% python3 -q
>>> import numpy as np
>>> from numpy import linalg as LA
>>> np.set_printoptions(suppress=True, linewidth=140)
>>> rnd = lambda a: np.round(a, 2) + 0
>>> X = np.load("dump.npy")
>>> X
array([[ 7.36,  0.21,  1.08],
       [ 0.75, -0.11, -0.32],
       [ 0.74, -0.12,  0.34],
       [-0.8 ,  0.06, -0.23],
       [ 1.62,  0.13, -0.62],
       [-4.38, -0.29,  0.47],
       [ 1.49,  0.13,  1.07],
       [-6.2 ,  0.18, -0.01],
       [ 3.98, -0.09,  0.47],
       [-2.27,  0.11,  0.01],
       [ 6.28, -0.07, -0.47],
       [-1.82, -0.06, -0.61],
       [-3.77,  0.1 , -0.75],
       [-0.85,  0.21, -0.56],
       [ 2.08,  0.05,  0.34],
       [-2.46,  0.21,  0.14],
       [-2.48,  0.19, -0.26],
       [ 2.52, -0.05, -0.5 ],
       [-1.36,  0.39,  0.28]])
>>> idx = X[:, 1] > np.median(X[:, 1])
>>> r0 = X[idx].mean(axis=0) - X[~idx].mean(axis=0)
>>> rnd((((X - X.mean(axis=0)) @ r0 > 0) == idx).mean())
np.float64(0.63)
>>> np.argsort(-np.abs(r0).round(6), kind="stable")
array([0, 1, 2])
>>> print(rnd(r0))
[-1.13  0.25  0.25]
>>> ((X - X.mean(axis=0)) @ r0 > 0).astype(int)
array([0, 0, 0, 1, 0, 1, 0, 1, 0, 1, 0, 1, 1, 1, 0, 1, 1, 0, 1])
>>> hat = X @ LA.solve(X.T @ X, X.T)
>>> rnd(np.trace(hat))
np.float64(3.0)
>>> rnd(hat @ X[:, 2])
array([ 1.08, -0.32,  0.34, -0.23, -0.62,  0.47,  1.07, -0.01,  0.47,  0.01, -0.47, -0.61, -0.75, -0.56,  0.34,  0.14, -0.26, -0.5 ,  0.28])
>>> LA.matrix_rank(np.eye(19) - hat)
np.int64(16)
>>> K = np.load("mat.npy")
>>> K
array([[-0.3 ,  1.1 , -1.  ],
       [-0.6 , -0.49, -0.63],
       [-0.7 , -0.5 , -0.6 ],
       [-1.8 ,  0.1 ,  1.  ]])
>>> th = np.radians(135)
>>> R = np.eye(3)
>>> R[2, 2] = R[1, 1] = np.cos(th)
>>> R[2, 1], R[1, 2] = -np.sin(th), np.sin(th)
>>> rnd(R)
array([[ 1.  ,  0.  ,  0.  ],
       [ 0.  , -0.71,  0.71],
       [ 0.  , -0.71, -0.71]])
>>> Y = K @ R.T
>>> print(np.allclose(LA.norm(K, axis=1), LA.norm(Y, axis=1)))
True
>>> rnd(np.abs(Y - K).max(axis=0))
array([0.  , 2.58, 1.78])
>>> np.allclose(K @ K.T, Y @ Y.T)
True
>>> rnd(LA.svd(K, compute_uv=False)), rnd(LA.svd(Y, compute_uv=False))
(array([2.12, 1.6 , 1.26]), array([2.12, 1.6 , 1.26]))
>>> rnd(Y)
array([[-0.3 , -1.48, -0.07],
       [-0.6 , -0.1 ,  0.79],
       [-0.7 , -0.07,  0.78],
       [-1.8 ,  0.64, -0.78]])
>>> x = np.array([2, 3, 1])
>>> rhs = Y @ x
>>> rnd(LA.lstsq(Y, rhs)[0])
array([2., 3., 1.])
>>> rnd(LA.solve(Y.T @ Y, Y.T @ rhs))
array([2., 3., 1.])
>>> rng = np.random.default_rng(20)
>>> rhs = rhs + 0.1 * rng.normal(size=4)
>>> rnd(rhs)
array([-5.16, -0.58, -0.69, -2.44])
>>> beta, *_ = LA.lstsq(Y, rhs)
>>> rnd(beta)
array([1.94, 3.03, 1.12])
>>> beta.round()
array([2., 3., 1.])
>>> arr = np.load("a.npy")
>>> arr
array([[-10,  -2,  -2],
       [  0,  40,  -3],
       [  0,   2, -50]])
>>> Y = np.c_[K[:, :1] @ np.array([[1]]), np.array([-4, -5, 0, -1])]
>>> Y
array([[-0.3, -4. ],
       [-0.6, -5. ],
       [-0.7,  0. ],
       [-1.8, -1. ]])
>>> LA.matrix_rank(Y)
np.int64(2)
>>> rnd(LA.norm(Y - K @ LA.lstsq(K, Y)[0], axis=0))
array([0.  , 3.61])
>>> LA.matrix_rank(np.c_[K, Y])
np.int64(4)
>>> w, evecs = LA.eig(arr)
>>> rnd(np.sort(LA.eigvals(arr.T)))
array([-49.93, -10.  ,  39.93])
>>> np.prod(w)
np.float64(19940.0)
>>> rnd(LA.eigvals(arr).sum().real)
np.float64(-20.0)
>>> Y = np.array([[1, -2], [0, 2], [-1, -2]])
>>> print(np.einsum("ij->j", arr))
[-10  40 -55]
>>> arr @ Y
array([[ -8,  20],
       [  3,  86],
       [ 50, 104]])
>>> np.einsum("ik,kj->ij", arr, Y)
array([[ -8,  20],
       [  3,  86],
       [ 50, 104]])
>>> np.einsum("ik,kj->ji", arr, Y)
array([[ -8,   3,  50],
       [ 20,  86, 104]])
>>> print(LA.matrix_rank(arr @ Y))
2
>>> Y.T @ arr.T
array([[ -8,   3,  50],
       [ 20,  86, 104]])
>>> A = np.loadtxt("layer1.csv", delimiter=",")
>>> rnd(A)
array([[ 0.06,  0.19, -1.31, -0.3 , -2.67],
       [-0.61,  1.95, -1.19,  0.53, -1.77],
       [ 0.75, -2.27,  1.03, -0.72,  1.31],
       [ 0.94, -2.6 ,  0.31, -1.08, -0.31],
       [ 0.12,  0.01, -1.28, -0.38, -2.68],
       [ 0.51, -1.7 ,  1.27, -0.39,  2.03],
       [-0.91,  2.6 , -0.6 ,  1.  , -0.29],
       [-0.37,  1.36, -1.33,  0.22, -2.28],
       [-0.62,  1.43,  0.82,  0.9 ,  2.26],
       [-0.18,  0.85, -1.36, -0.02, -2.53],
       [-0.45,  1.55, -1.3 ,  0.31, -2.15],
       [-0.65,  1.52,  0.78,  0.92,  2.2 ],
       [-0.26,  1.05, -1.35,  0.07, -2.45],
       [-0.94,  2.55, -0.17,  1.11,  0.6 ],
       [ 0.8 , -2.38,  0.94, -0.8 ,  1.08],
       [-0.5 ,  1.68, -1.27,  0.38, -2.04],
       [-0.9 ,  2.4 ,  0.09,  1.11,  1.09]])
>>> r0 = np.array([2, -2])
>>> rnd(np.convolve(A[14], r0))
array([ 1.59, -6.36,  6.64, -3.47,  3.76, -2.16])
>>> rnd(np.cross(A[14, :3], A[8, :3]))
array([-3.3 , -1.23, -0.33])
>>> rnd(np.correlate(A[14], A[8], "full"))
array([ 1.8 , -4.66,  0.63, -1.77, -1.43,  3.13, -0.84,  2.04, -0.67])
>>> cent = A[[12, 2]].astype(float)
>>> for _ in range(4):
...     idx = LA.norm(A[:, None] - cent, axis=-1).argmin(axis=1)
...     cent = np.array([A[idx == j].mean(axis=0) for j in range(2)])
... 
>>> idx
array([0, 0, 1, 1, 0, 1, 0, 0, 1, 0, 0, 1, 0, 0, 1, 0, 0])
>>> np.bincount(idx)
array([11,  6])
>>> m1 = np.load("test19.npy")
>>> print(m1)
[[ 5  5  5  5]
 [ 5 10 10 10]
 [ 5 10 15 15]
 [ 5 10 15 20]]
>>> Y = m1 + rng.integers(-2, 3, (4, 1)) @ rng.integers(-2, 3, (1, 4))
>>> print(Y)
[[ 7  7  4  3]
 [ 5 10 10 10]
 [ 7 12 14 13]
 [ 9 14 13 16]]
>>> LA.matrix_rank(Y - m1, tol=1e-8)
np.int64(1)
>>> np.abs(Y - m1).sum(axis=1)
array([ 7,  0,  7, 14])
>>> x = np.array([1, 3, 1, 0])
>>> h1 = np.maximum(Y @ x, 0)
>>> np.tanh(Y @ x)
array([1., 1., 1., 1.])
>>> np.flatnonzero(h1 > 1e-9)
array([0, 1, 2, 3])
>>> Y.T @ h1
array([1424, 2254, 2208, 2311])
>>> Y = np.array([[1], [-3], [1], [3]])
>>> cent = np.array([[-1, 0, 2]])
>>> data = Y @ cent
>>> data
array([[-1,  0,  2],
       [ 3,  0, -6],
       [-1,  0,  2],
       [-3,  0,  6]])
>>> Y = np.array([[0, 1, 3], [2, 3, 2]])
>>> cent = np.kron(Y, data)
>>> cent
array([[  0,   0,   0,  -1,   0,   2,  -3,   0,   6],
       [  0,   0,   0,   3,   0,  -6,   9,   0, -18],
       [  0,   0,   0,  -1,   0,   2,  -3,   0,   6],
       [  0,   0,   0,  -3,   0,   6,  -9,   0,  18],
       [ -2,   0,   4,  -3,   0,   6,  -2,   0,   4],
       [  6,   0, -12,   9,   0, -18,   6,   0, -12],
       [ -2,   0,   4,  -3,   0,   6,  -2,   0,   4],
       [ -6,   0,  12,  -9,   0,  18,  -6,   0,  12]])
>>> np.abs(np.diag(LA.qr(data)[1])) > 1e-9
array([ True, False, False])
>>> np.unique(data.round(6), axis=0).shape
(3, 3)
>>> rnd(np.trace(LA.pinv(data) @ data))
np.float64(1.0)
>>> rnd(data @ LA.pinv(data) @ data)
array([[-1.,  0.,  2.],
       [ 3.,  0., -6.],
       [-1.,  0.,  2.],
       [-3.,  0.,  6.]])
>>> Uu, s, VT = LA.svd(data)
>>> print(rnd(s))
[10.  0.  0.]
>>> np.argmax(s[:-1] / (s[1:] + 1e-6)) + 1
np.int64(1)
>>> Y = Uu[:, :1] @ np.diag(s[:1]) @ VT[:1]
>>> LA.matrix_rank(Y)
np.int64(1)
>>> rnd(Y)
array([[-1.,  0.,  2.],
       [ 3.,  0., -6.],
       [-1.,  0.,  2.],
       [-3.,  0.,  6.]])
>>> r0 = np.array([4, 2, 0])
>>> np.correlate(data[2], data[0], "full")
array([-2,  0,  5,  0, -2])
>>> np.array([np.convolve(row, r0, "same") for row in data])
array([[ -2,   8,   4],
       [  6, -24, -12],
       [ -2,   8,   4],
       [ -6,  24,  12]])
>>> r0 = np.array([1, 1, 1, 1, 2])
>>> r1 = np.array([2, 4, 0, -5, -2, -4])
>>> M = r0[:, None] + r1[None, :]
>>> M
array([[ 3,  5,  1, -4, -1, -3],
       [ 3,  5,  1, -4, -1, -3],
       [ 3,  5,  1, -4, -1, -3],
       [ 3,  5,  1, -4, -1, -3],
       [ 4,  6,  2, -3,  0, -2]])
>>> Uu, s, VT = LA.svd(arr, full_matrices=False)
>>> print(rnd(s / s[0]))
[1.   0.78 0.2 ]
>>> rnd(VT @ VT.T)
array([[1., 0., 0.],
       [0., 1., 0.],
       [0., 0., 1.]])
>>> np.allclose(Uu * s @ VT, arr)
True
>>> rk = LA.matrix_rank(M)
>>> rk
np.int64(2)
>>> N = LA.svd(M)[2][rk:].T
>>> np.allclose(M @ N, 0)
True
>>> print(rnd(M @ N))
[[0. 0. 0. 0.]
 [0. 0. 0. 0.]
 [0. 0. 0. 0.]
 [0. 0. 0. 0.]
 [0. 0. 0. 0.]]
>>> print(rnd(N @ N.T))
[[ 0.7  -0.39 -0.21  0.03 -0.11 -0.02]
 [-0.39  0.45 -0.23  0.16 -0.07  0.08]
 [-0.21 -0.23  0.82 -0.11 -0.15 -0.12]
 [ 0.03  0.16 -0.11  0.55 -0.25 -0.38]
 [-0.11 -0.07 -0.15 -0.25  0.81 -0.23]
 [-0.02  0.08 -0.12 -0.38 -0.23  0.67]]
>>> [int(LA.matrix_rank(np.delete(M, i, axis=0))) for i in range(5)]
[2, 2, 2, 2, 1]
>>> [int(LA.matrix_rank(M[:, :j + 1])) for j in range(6)]
[1, 2, 2, 2, 2, 2]
>>> Y = M / LA.norm(M, axis=1, keepdims=True)
>>> cov = Y @ Y.T
>>> (cov - 2 * np.eye(5)).round(6).argmax(axis=1)
array([1, 0, 0, 0, 0])
>>> np.argwhere(np.triu(np.abs(cov) > 0.95, 1))
array([[0, 1],
       [0, 2],
       [0, 3],
       [0, 4],
       [1, 2],
       [1, 3],
       [1, 4],
       [2, 3],
       [2, 4],
       [3, 4]])
>>> (np.abs(cov) > 0.9).astype(int)
array([[1, 1, 1, 1, 1],
       [1, 1, 1, 1, 1],
       [1, 1, 1, 1, 1],
       [1, 1, 1, 1, 1],
       [1, 1, 1, 1, 1]])
>>> rnd(np.degrees(np.arccos(np.clip(cov[4, 3], -1, 1))))
np.float64(17.13)
>>> Y = M[0, 0] * M[1:] - np.outer(M[1:, 0], M[0])
>>> Y
array([[ 0,  0,  0,  0,  0,  0],
       [ 0,  0,  0,  0,  0,  0],
       [ 0,  0,  0,  0,  0,  0],
       [ 0, -2,  2,  7,  4,  6]])
>>> rnd(M[:, 0] / M[0, 0])
array([1.  , 1.  , 1.  , 1.  , 1.33])
>>> LA.matrix_rank(Y), LA.matrix_rank(M)
(np.int64(1), np.int64(2))
>>> print(np.flatnonzero(~Y.round(6).any(axis=1)))
[0 1 2]
>>> x = np.array([-7, -7, -3, 4, -7, -6])
>>> np.sign((Y @ x).round(6))
array([ 0,  0,  0, -1])
>>> LA.norm(Y @ x) <= LA.norm(Y, 2) * LA.norm(x) + 1e-9
np.True_
>>> Y @ (2 * x)
array([  0,   0,   0, -56])
>>> (Y * x).sum(axis=1)
array([  0,   0,   0, -28])
>>> E = np.load("w.npy")
>>> E
array([[ 0, -1, -1],
       [ 0,  0, -1],
       [ 0,  0,  0]])
>>> rk = LA.matrix_rank(E)
>>> rk
np.int64(2)
>>> N = LA.svd(E)[2][rk:].T
>>> print(N.shape)
(3, 1)
>>> [int(LA.matrix_rank(np.delete(E, i, axis=0))) for i in range(3)]
[1, 1, 2]
>>> N[:, 0] / N[np.abs(N[:, 0]).round(6).argmax(), 0]
array([ 1., -0., -0.])
>>> print(LA.matrix_rank(E.T @ E), LA.matrix_rank(E @ E.T))
2 2
>>> np.allclose(E @ N, 0)
True
>>> N @ N.T
array([[1., 0., 0.],
       [0., 0., 0.],
       [0., 0., 0.]])
>>> [int(LA.matrix_rank(E[:i])) for i in range(1, len(E) + 1)]
[1, 2, 2]
